>>> import numpy as np
>>> np.set_printoptions(precision=2, suppress=True, linewidth=200, legacy="1.25")
>>> X = np.array([[1, 3, 2, 3, 3, 0, 2, 3, 1, 0, 1, 1],
...     [0, 2, 3, 1, 0, 3, 2, 0, 0, 0, 0, 1],
...     [1, 3, 2, 1, 1, 3, 0, 0, 3, 1, 2, 0],
...     [2, 2, 1, 1, 2, 3, 3, 1, 3, 0, 2, 1],
...     [1, 0, 1, 0, 1, 2, 3, 0, 2, 3, 3, 3],
...     [2, 1, 1, 0, 3, 0, 1, 0, 2, 3, 2, 1],
...     [1, 2, 3, 2, 1, 0, 1, 0, 1, 0, 1, 3],
...     [2, 3, 1, 1, 2, 2, 1, 0, 1, 3, 1, 2],
...     [2, 0, 2, 1, 3, 3, 2, 0, 3, 3, 0, 0],
...     [0, 1, 1, 2, 3, 0, 1, 3, 0, 0, 3, 1],
...     [0, 1, 1, 2, 3, 2, 2, 3, 1, 0, 0, 0],
...     [3, 3, 1, 2, 2, 2, 3, 2, 0, 2, 0, 1]])
>>> X[0] = X[3]
>>> X
array([[2, 2, 1, 1, 2, 3, 3, 1, 3, 0, 2, 1],
       [0, 2, 3, 1, 0, 3, 2, 0, 0, 0, 0, 1],
       [1, 3, 2, 1, 1, 3, 0, 0, 3, 1, 2, 0],
       [2, 2, 1, 1, 2, 3, 3, 1, 3, 0, 2, 1],
       [1, 0, 1, 0, 1, 2, 3, 0, 2, 3, 3, 3],
       [2, 1, 1, 0, 3, 0, 1, 0, 2, 3, 2, 1],
       [1, 2, 3, 2, 1, 0, 1, 0, 1, 0, 1, 3],
       [2, 3, 1, 1, 2, 2, 1, 0, 1, 3, 1, 2],
       [2, 0, 2, 1, 3, 3, 2, 0, 3, 3, 0, 0],
       [0, 1, 1, 2, 3, 0, 1, 3, 0, 0, 3, 1],
       [0, 1, 1, 2, 3, 2, 2, 3, 1, 0, 0, 0],
       [3, 3, 1, 2, 2, 2, 3, 2, 0, 2, 0, 1]])
>>> r = np.linalg.matrix_rank(X)
>>> r
11
>>> null = np.linalg.svd(X)[2][r:].T
>>> np.linalg.matrix_rank(X.T @ X), np.linalg.matrix_rank(X @ X.T)
(11, 11)
>>> np.round(X @ null, 2) + 0
array([[0.],
       [0.],
       [0.],
       [0.],
       [0.],
       [0.],
       [0.],
       [0.],
       [0.],
       [0.],
       [0.],
       [0.]])
>>> [int(np.linalg.matrix_rank(X[:i])) for i in range(1, len(X) + 1)]
[1, 2, 3, 3, 4, 5, 6, 7, 8, 9, 10, 11]
>>> np.allclose(X @ null, 0)
True
>>> rng = np.random.default_rng(6929)
>>> idx = rng.permutation(12)
>>> idx
array([ 9,  3,  6,  8,  5,  0,  2, 10,  1,  7, 11,  4])
>>> out = X[idx][:, idx]
>>> np.round(np.linalg.det(out), 2), np.round(np.linalg.det(X[idx]), 2)
(0.0, 0.0)
>>> np.diag(out)
array([0, 1, 1, 3, 0, 2, 2, 0, 2, 0, 1, 1])
>>> arr = np.load("dump.npy")
>>> arr
array([[-39.69,  -1.46,  -0.98,  20.92,  38.65, -39.81, -21.71,  40.05,  38.95],
       [-40.72,  -0.85,   1.65,  18.77,  40.1 , -38.85, -21.98,  39.92,  40.42],
       [-40.87,   0.29,  -0.36,  19.14,  40.33, -40.63, -19.73,  38.72,  40.5 ],
       [-40.52,   1.37,   1.01,  18.39,  38.8 , -39.45, -19.6 ,  39.24,  38.66],
       [-40.1 ,   0.73,   0.29,  19.56,  40.7 , -42.23, -19.74,  39.54,  39.01],
       [-42.28,   0.31,  -0.04,  19.38,  39.9 , -40.5 , -19.31,  39.27,  38.77],
       [-41.21,   0.13,   0.31,  19.12,  39.07, -39.23, -19.91,  38.59,  40.34],
       [-40.05,  -0.34,  -0.29,  21.73,  39.43, -40.59, -19.68,  39.87,  40.65],
       [-38.41,  -0.05,   0.32,  19.87,  39.8 , -38.93, -20.14,  41.29,  38.92],
       [-39.78,   0.49,   0.13,  20.5 ,  40.74, -39.99, -19.03,  37.96,  39.83],
       [-38.33,   0.98,  -0.03,  20.65,  39.27, -39.94, -18.54,  39.96,  39.53],
       [-37.95,  -0.1 ,   0.39,  18.61,  40.23, -39.36, -19.45,  39.95,  39.4 ],
       [-40.21,   0.44,  -0.81,  20.66,  39.86, -40.55, -19.33,  37.41,  40.52]])
>>> w1 = np.array([[2, 0, 2, 2, 1, 1],
...     [1, 2, 1, 1, 2, 0],
...     [0, 1, 0, 2, 2, 2],
...     [0, 1, 2, 1, 2, 2],
...     [2, 2, 0, 0, 2, 1],
...     [2, 1, 0, 2, 2, 2],
...     [1, 1, 2, 0, 0, 1],
...     [0, 1, 2, 0, 2, 1],
...     [0, 2, 1, 1, 2, 1]])
>>> beta = np.array([2, 1, -5, -1, -4, -5])
>>> H = np.maximum(arr @ w1 + beta, 0)
>>> (H > 0).astype(int)
array([[0, 1, 1, 0, 1, 1],
       [0, 1, 1, 0, 1, 1],
       [0, 1, 1, 0, 1, 1],
       [0, 1, 1, 0, 1, 1],
       [0, 1, 1, 0, 1, 1],
       [0, 1, 1, 0, 1, 1],
       [0, 1, 1, 0, 1, 1],
       [0, 1, 1, 0, 1, 1],
       [0, 1, 1, 0, 1, 1],
       [0, 1, 1, 0, 1, 1],
       [0, 1, 1, 0, 1, 1],
       [0, 1, 1, 0, 1, 1],
       [0, 1, 1, 0, 1, 1]])
>>> Z = np.array([[1, 0], [3, -2], [3, -3], [1, -1], [1, -3], [-3, 3]])
>>> w1 @ Z
array([[  8,  -8],
       [ 13, -14],
       [  1,  -4],
       [  6,  -9],
       [  7,  -7],
       [  3,  -4],
       [  7,  -5],
       [  8, -11],
       [  9, -11]])
>>> proj = arr @ np.linalg.solve(arr.T @ arr, arr.T)
>>> proj @ arr[:, 5]
array([-39.81, -38.85, -40.63, -39.45, -42.23, -40.5 , -39.23, -40.59, -38.93, -39.99, -39.94, -39.36, -40.55])
>>> np.diag(proj)
array([0.87, 0.83, 0.48, 0.72, 0.86, 0.88, 0.43, 0.76, 0.62, 0.76, 0.52, 0.69, 0.56])
>>> feats = np.loadtxt("test7.csv", delimiter=",")
>>> feats
array([[ 4.44,  0.79, -1.4 , -1.61, -0.33],
       [ 1.76,  4.53, -0.9 ,  0.14,  0.77],
       [-3.2 , -1.37,  2.75, -0.74, -2.18],
       [-0.7 , -2.36,  3.47,  2.31,  1.26],
       [-2.64,  2.11,  2.31, -0.39, -2.84],
       [-0.84,  3.26,  2.09,  1.76,  2.49],
       [ 0.09, -0.23,  1.26,  2.26, -4.27],
       [-2.1 , -2.5 , -0.48,  0.8 ,  3.67],
       [ 0.31,  3.31,  2.93, -0.7 ,  2.21],
       [ 0.73,  4.18, -2.65, -0.01,  0.09],
       [ 3.04,  2.08,  1.68,  2.56,  1.42],
       [-1.47,  2.29,  0.66,  2.37, -3.4 ],
       [-0.83,  3.23,  3.13, -0.1 ,  2.01],
       [-1.13,  0.04,  2.6 , -4.1 ,  0.35],
       [-2.39,  0.48, -0.84, -1.62,  3.97],
       [-1.16,  2.69,  0.63,  3.29, -2.28],
       [-2.08, -1.76,  1.66,  3.67,  1.18],
       [ 0.27, -2.81,  2.94, -2.17, -1.92],
       [ 3.45,  1.86, -1.42,  0.48, -2.72],
       [ 2.29,  0.18,  1.95,  0.48, -3.96],
       [ 0.81,  1.42, -3.29, -1.35,  3.11],
       [ 2.03, -2.84,  0.09,  2.73,  2.32],
       [-4.3 ,  0.23, -0.87, -2.09,  1.16],
       [ 1.  , -2.75, -1.58, -2.03, -3.14],
       [-4.07,  0.87,  0.79, -2.27,  1.39],
       [-1.69,  1.68, -3.47, -0.98, -2.52],
       [-3.03, -1.68, -0.51,  0.09,  3.56],
       [ 2.64,  2.57,  3.3 , -0.67, -0.34],
       [-3.64, -2.62, -2.02,  0.66, -0.6 ],
       [ 0.58, -1.05,  3.69, -3.05, -0.8 ],
       [ 1.93,  0.74, -3.44, -2.17, -2.05],
       [ 0.65, -2.23,  1.36,  0.92,  4.11],
       [ 1.87, -4.08,  1.91, -1.1 ,  0.05],
       [-0.12, -3.62,  2.95, -1.63, -0.71],
       [-0.88,  0.83,  1.95, -0.11, -4.44],
       [ 0.87, -0.04, -0.22,  2.52, -4.22],
       [-2.66, -1.81, -2.14, -0.72,  3.09],
       [ 1.82, -1.75,  0.05, -0.85,  4.23],
       [ 1.64,  1.14, -2.48, -0.7 , -3.79]])
>>> proj = feats @ np.linalg.solve(feats.T @ feats, feats.T)
>>> np.trace(proj)
5.0
>>> np.linalg.matrix_rank(np.eye(39) - proj)
34
>>> proj @ feats[:, 1]
array([ 0.79,  4.53, -1.37, -2.36,  2.11,  3.26, -0.23, -2.5 ,  3.31,  4.18,  2.08,  2.29,  3.23,  0.04,  0.48,  2.69, -1.76, -2.81,  1.86,  0.18,  1.42, -2.84,  0.23, -2.75,  0.87,  1.68, -1.68,
        2.57, -2.62, -1.05,  0.74, -2.23, -4.08, -3.62,  0.83, -0.04, -1.81, -1.75,  1.14])
>>> vec = np.array([-2, 2, 0, -2, 0])
>>> target = feats @ vec
>>> np.round(np.linalg.lstsq(feats, target)[0], 2) + 0
array([-2.,  2.,  0., -2.,  0.])
>>> np.round(np.linalg.solve(feats.T @ feats, feats.T @ target), 2) + 0
array([-2.,  2.,  0., -2.,  0.])
>>> target = target + 0.3 * rng.normal(size=39)
>>> target
array([ -4.11,   4.7 ,   5.72,  -7.83,  10.54,   4.25,  -4.97,  -2.44,   7.29,   7.28,  -7.  ,   2.82,   8.42,  10.28,   9.06,   1.12,  -6.35,  -2.06,  -4.54,  -5.36,   3.51, -15.08,  12.8 ,  -3.53,
        14.17,   8.5 ,   2.3 ,   1.41,   0.71,   2.37,   1.89,  -7.76, -10.34,  -3.92,   3.64,  -6.59,   3.39,  -5.24,   0.25])
>>> beta, *_ = np.linalg.lstsq(feats, target)
>>> beta.round(2) + 0
array([-2.02,  1.99,  0.  , -1.94, -0.01])
>>> round(np.linalg.norm(target - feats @ beta), 2)
1.58
>>> np.round(feats.T @ (target - feats @ beta), 2) + 0
array([0., 0., 0., 0., 0.])
>>> beta.round()
array([-2.,  2., -0., -2., -0.])
>>> Xs = (feats - feats.mean(axis=0)) / feats.std(axis=0)
>>> np.argwhere(np.abs(Xs) > 2)
array([[ 0,  0],
       [13,  3],
       [16,  3]])
>>> Xs.std(axis=0)
array([1., 1., 1., 1., 1.])
>>> beta = np.linalg.lstsq(np.delete(Xs, 1, axis=1), Xs[:, 1])[0]
>>> beta
array([ 0.11, -0.12,  0.09, -0.1 ])
>>> E = np.loadtxt("m.csv", delimiter=",")
>>> E
array([[  2.2 ,   2.01,  -1.88,  -4.08,   1.64,  -0.19,   1.12,  -0.9 ,  -7.47,   0.8 ,   0.49],
       [  0.23,   6.39,  -4.01,  -2.56,  -0.42,   0.6 ,  -3.17,   0.37,  -3.02,   1.49,   2.16],
       [ -6.89,   3.8 ,  -9.6 ,  10.48,  -4.9 ,   3.81,  -3.51,  -3.59,  10.23,   3.71,  -0.69],
       [  1.18,  -2.15,   1.58,  -2.51,   3.72,  -0.81,  -0.09,   0.9 ,   0.41,  -0.68,  -0.54],
       [ -2.91,   2.87, -12.59,   3.  ,   2.6 ,   3.21,  -0.8 ,  -5.73,  -0.19,   4.93,  -1.77],
       [ -2.61,   3.4 ,  -1.41,   2.59,  -2.  ,   0.8 ,  -4.58,   1.56,   6.98,   0.38,   1.39],
       [ -1.08,   8.09,  -4.71,  -1.31,  -1.4 ,   1.02,  -5.53,   1.19,   0.51,   1.71,   2.9 ],
       [ -4.22,   0.62,  -2.2 ,   5.8 ,  -1.41,   1.37,  -4.02,   0.38,  11.2 ,   0.76,  -0.14],
       [ -3.3 ,   7.51,  -8.8 ,   3.42,  -3.43,   2.6 ,  -3.83,  -2.09,   1.42,   3.39,   1.39],
       [ -3.11,   3.6 ,  -8.7 ,   3.01,   0.9 ,   2.38,  -2.93,  -2.72,   3.49,   3.28,  -0.43],
       [  3.29,  -7.48,   8.78,  -3.4 ,   3.37,  -2.56,   3.78,   2.07,  -1.41,  -3.4 ,  -1.45],
       [  3.41,   4.29,  -3.37,  -8.9 ,   6.53,  -0.57,  -2.33,   0.73,  -7.59,   1.19,   1.49],
       [ -1.52,  -3.82,   4.31,   3.78,  -1.69,  -0.43,   0.21,   1.29,   6.91,  -1.71,  -0.82],
       [ -2.4 ,   2.69,  -5.29,   2.62,  -0.32,   1.6 ,  -2.4 ,  -1.42,   3.28,   2.  ,   0.03]])
>>> np.argsort(-np.linalg.norm(E, axis=0).round(6), kind="stable")[:3]
array([2, 8, 3])
>>> [round(float(x), 2) for x in np.linalg.svd(E, compute_uv=False)[:3]]
[37.63, 26.05, 13.13]
>>> mat = np.loadtxt("mat.csv", delimiter=",")
>>> mat
array([[ 4., -4.,  2.,  0., -1.,  2.,  0.,  1., -1.,  2.,  1.],
       [-4., -2.,  0., -2., -1., -3.,  0., -2.,  4.,  0.,  2.],
       [ 2.,  0.,  0.,  0., -3.,  1.,  1.,  2., -2., -1., -2.],
       [ 0., -2.,  0.,  0., -1.,  4., -3., -4.,  3.,  0., -1.],
       [-1., -1., -3., -1.,  0.,  0., -1., -3.,  2.,  2.,  3.],
       [ 2., -3.,  1.,  4.,  0.,  0.,  2., -1.,  0., -4., -3.],
       [ 0.,  0.,  1., -3., -1.,  2.,  4.,  0.,  0., -2.,  1.],
       [ 1., -2.,  2., -4., -3., -1.,  0.,  0.,  4., -1., -3.],
       [-1.,  4., -2.,  3.,  2.,  0.,  0.,  4., -2., -1., -1.],
       [ 2.,  0., -1.,  0.,  2., -4., -2., -1., -1.,  4.,  0.],
       [ 1.,  2., -2., -1.,  3., -3.,  1., -3., -1.,  0.,  4.]])
>>> vec = np.array([-2, 0, 2, 1, -1, -2, 0, 1, -1, -1, -2])
>>> target = mat @ vec
>>> target
array([ -9.,   3.,   6., -12., -18.,  11.,  -4.,   6.,   8.,  -4., -14.])
>>> np.round(np.linalg.solve(mat, target), 2) + 0
array([-2.,  0.,  2.,  1., -1., -2.,  0.,  1., -1., -1., -2.])
>>> np.round(np.linalg.solve(mat, mat[:, 9]), 2) + 0
array([0., 0., 0., 0., 0., 0., 0., 0., 0., 1., 0.])
